$ python -q
>>> import numpy as np
>>> from numpy import linalg as LA
>>> np.set_printoptions(precision=2, suppress=True, linewidth=100, sign=" ")
>>> A = np.array([[0, -2], [0, 0]])
>>> A @ A
array([[ 0,  0],
       [ 0,  0]])
>>> np.sort(LA.eigvals(A))
array([ 0.,  0.])
>>> [round(float(x), 2) for x in LA.svd(A, compute_uv=False)[:3]]
[2.0, 0.0]
>>> round(LA.norm(A, 2) / LA.norm(A), 2)
np.float64(1.0)
>>> np.trace(A)
np.int64(0)
>>> np.sort(np.abs(LA.eigvals(A)))
array([ 0.,  0.])
>>> A @ A
array([[ 0,  0],
       [ 0,  0]])
>>> LA.matrix_power(A, 3)
array([[ 0,  0],
       [ 0,  0]])
>>> (A - A.T) / 2
array([[ 0., -1.],
       [ 1.,  0.]])
>>> (A + A.T) / 2
array([[ 0., -1.],
       [-1.,  0.]])
>>> round(LA.det(A), 2)
np.float64(0.0)
>>> m1 = np.load("mat.npy")
>>> m1
array([[-0.7 ,  0.  ,  0.61,  0.8 ],
       [ 1.4 ,  1.  , -1.39,  0.5 ],
       [ 0.5 ,  0.7 , -0.43, -0.7 ],
       [ 1.6 , -0.8 , -1.54,  0.  ],
       [ 0.7 , -0.3 , -0.72, -1.6 ],
       [ 0.4 , -0.5 , -0.43,  1.7 ],
       [-0.3 ,  0.5 ,  0.35,  0.3 ],
       [-0.6 , -0.2 ,  0.56, -2.2 ],
       [ 0.5 ,  0.7 , -0.49,  0.  ],
       [-1.  ,  1.  ,  1.05, -1.7 ],
       [-0.4 ,  1.  ,  0.44, -1.2 ],
       [-1.6 ,  0.5 ,  1.69,  1.1 ],
       [-0.8 ,  0.4 ,  0.78,  0.1 ],
       [-0.6 , -0.9 ,  0.67, -0.1 ],
       [-0.9 ,  0.3 ,  0.87,  0.7 ],
       [-0.4 ,  1.1 ,  0.48,  3.1 ],
       [ 1.2 , -0.1 , -1.24,  0.2 ],
       [ 0.7 ,  0.4 , -0.68,  0.3 ],
       [ 0.9 , -0.7 , -0.86,  0.1 ]])
>>> x0 = np.array([3, 2, 2, 3])
>>> rhs = m1 @ x0
>>> LA.solve(m1.T @ m1, m1.T @ rhs)
array([ 3.,  2.,  2.,  3.])
>>> LA.lstsq(m1, rhs)[0]
array([ 3.,  2.,  2.,  3.])
>>> np.round(LA.pinv(m1) @ m1, 2) + 0
array([[ 1.,  0.,  0.,  0.],
       [ 0.,  1.,  0.,  0.],
       [ 0.,  0.,  1.,  0.],
       [ 0.,  0.,  0.,  1.]])
>>> rng = np.random.default_rng(74)
>>> rhs = rhs + 0.1 * rng.normal(size=19)
>>> rhs
array([ 1.54,  4.94,  0.01,  0.1 , -4.83,  4.41,  1.7 , -7.66,  1.9 , -3.92, -1.77,  2.98,  0.23,
       -2.55,  1.78, 11.28,  1.41,  2.3 , -0.11])
>>> b, *_ = LA.lstsq(m1, rhs)
>>> [round(float(LA.norm(LA.solve(m1.T @ m1 + lam * np.eye(4), m1.T @ rhs))), 2) for lam in (0, 1, 10, 100)]
[5.53, 3.51, 2.47, 0.7]
>>> b.round()
array([ 3.,  2.,  2.,  3.])
>>> round(float(LA.norm(rhs - m1 @ b)), 2)
0.22
>>> left, sigma, Vt = LA.svd(m1)
>>> sigma
array([ 5.58,  5.24,  2.75,  0.15])
>>> other = left[:, :3] @ np.diag(sigma[:3]) @ Vt[:3]
>>> round(np.abs(m1 - other).max(), 2)
np.float64(0.05)
>>> LA.matrix_rank(m1, rtol=0.05)
np.int64(3)
>>> LA.matrix_rank(other)
np.int64(3)
>>> d = LA.norm(m1[:, None] - m1[None], axis=-1)
>>> (d + 1e9 * np.eye(19)).round(6).argmin(axis=1)
array([ 14,  16,   8,  16,   2,  17,  12,   9,  17,  10,   9,  14,  14,   0,   0,   5,  18,   8,
        16])
>>> d[:5, :5]
array([[ 0.  ,  3.08,  2.29,  3.35,  3.09],
       [ 3.08,  0.  ,  1.81,  1.88,  2.65],
       [ 2.29,  1.81,  0.  ,  2.28,  1.39],
       [ 3.35,  1.88,  2.28,  0.  ,  2.07],
       [ 3.09,  2.65,  1.39,  2.07,  0.  ]])
>>> Xc = m1 - m1.mean(axis=0)
>>> left, sigma, Vt = LA.svd(Xc, full_matrices=False)
>>> sigma
array([ 5.58,  5.23,  2.59,  0.15])
>>> np.searchsorted(np.cumsum(sigma ** 2) / (sigma ** 2).sum(), 0.9) + 1
np.int64(3)
>>> np.round(sigma ** 2 / (sigma ** 2).sum(), 2) + 0
array([ 0.48,  0.42,  0.1 ,  0.  ])
>>> t = np.radians(60)
>>> r_ = np.eye(4)
>>> r_[0, 0] = r_[1, 1] = np.cos(t)
>>> r_[0, 1], r_[1, 0] = -np.sin(t), np.sin(t)
>>> r_
array([[ 0.5 , -0.87,  0.  ,  0.  ],
       [ 0.87,  0.5 ,  0.  ,  0.  ],
       [ 0.  ,  0.  ,  1.  ,  0.  ],
       [ 0.  ,  0.  ,  0.  ,  1.  ]])
>>> other = m1 @ r_.T
>>> np.round(LA.det(r_), 2), np.trace(r_)
(np.float64(1.0), np.float64(3.0))
>>> LA.svd(m1, compute_uv=False), LA.svd(other, compute_uv=False)
(array([ 5.58,  5.24,  2.75,  0.15]), array([ 5.58,  5.24,  2.75,  0.15]))
>>> X = np.load("case10.npy")
>>> X
array([[ 1,  2,  0],
       [ 2,  1,  2],
       [ 2,  2,  0]])
>>> cov = np.cov(m1, rowvar=False)
>>> cov
array([[ 0.83, -0.16, -0.84, -0.02],
       [-0.16,  0.42,  0.17,  0.08],
       [-0.84,  0.17,  0.84,  0.03],
       [-0.02,  0.08,  0.03,  1.53]])
>>> np.argwhere(np.triu(np.abs(np.corrcoef(m1.T)) > 0.8, 1))
array([[ 0,  2]])
>>> round(np.corrcoef(m1[:, 0], m1[:, 2])[0, 1], 2)
np.float64(-1.0)
>>> np.polyfit(m1[:, 0], m1[:, 2], 1)
array([-1.  ,  0.02])
>>> other = np.array([[-2, -1], [0, -1], [-2, -1]])
>>> np.einsum("ij->j", X)
array([ 5,  5,  2])
>>> X @ other
array([[-2, -3],
       [-8, -5],
       [-4, -4]])
>>> np.einsum("ik,kj->ji", X, other)
array([[-2, -8, -4],
       [-3, -5, -4]])
>>> other = X / np.sqrt((X ** 2).mean(axis=1, keepdims=True))
>>> X - X.mean(axis=1, keepdims=True)
array([[ 0.  ,  1.  , -1.  ],
       [ 0.33, -0.67,  0.33],
       [ 0.67,  0.67, -1.33]])
>>> LA.norm(other, axis=1)
array([ 1.73,  1.73,  1.73])
>>> LA.matrix_rank(other) == LA.matrix_rank(X)
np.True_
>>> other[2]
array([ 1.22,  1.22,  0.  ])
>>> other = X / LA.norm(X, axis=1, keepdims=True)
>>> cov = other @ other.T
>>> (np.abs(cov) > 0.9).astype(int)
array([[ 1,  0,  1],
       [ 0,  1,  0],
       [ 1,  0,  1]])
>>> cov[0]
array([ 1.  ,  0.6 ,  0.95])
>>> proj = np.triu(np.array([[0, 0, 1], [0, 2, 1], [0, 2, 3]]), 1) + np.eye(3)
>>> other = proj @ X @ LA.inv(proj)
>>> np.trace(other), np.trace(X)
(np.float64(2.0), np.int64(2))
>>> round(float(LA.det(other)), 2)
4.0
>>> other
array([[ 3.,  4., -7.],
       [ 4.,  3., -5.],
       [ 2.,  2., -4.]])
>>> feats = np.load("data.npy")
>>> feats
array([[ 3, -2,  3, -1,  0,  2],
       [ 1, -2,  0, -1,  2, -3],
       [ 1,  1,  3,  1,  3, -1],
       [ 2,  2,  2, -2, -1,  3],
       [ 6, -8,  3, -4,  6, -7]])
>>> # looks like rank 4
>>> def softmax(z):
...     e = np.exp(z - z.max(axis=-1, keepdims=True))
...     return e / e.sum(axis=-1, keepdims=True)
... 
>>> softmax(feats).sum(axis=1)
array([ 1.,  1.,  1.,  1.,  1.])
>>> np.round(softmax(10 * feats[1]), 2) + 0
array([ 0.,  0.,  0.,  0.,  1.,  0.])
>>> np.round(softmax(feats[1]), 2) + 0
array([ 0.23,  0.01,  0.09,  0.03,  0.63,  0.  ])
>>> att = feats @ feats.T / np.sqrt(6)
>>> np.round(softmax(att + np.triu(np.full(att.shape, -np.inf), 1)), 2) + 0
array([[ 1.  ,  0.  ,  0.  ,  0.  ,  0.  ],
       [ 0.  ,  1.  ,  0.  ,  0.  ,  0.  ],
       [ 0.  ,  0.  ,  1.  ,  0.  ,  0.  ],
       [ 0.02,  0.  ,  0.  ,  0.98,  0.  ],
       [ 0.  ,  0.  ,  0.  ,  0.  ,  1.  ]])
>>> softmax(att).round(6).argmax(axis=1)
array([ 4,  4,  4,  3,  4])
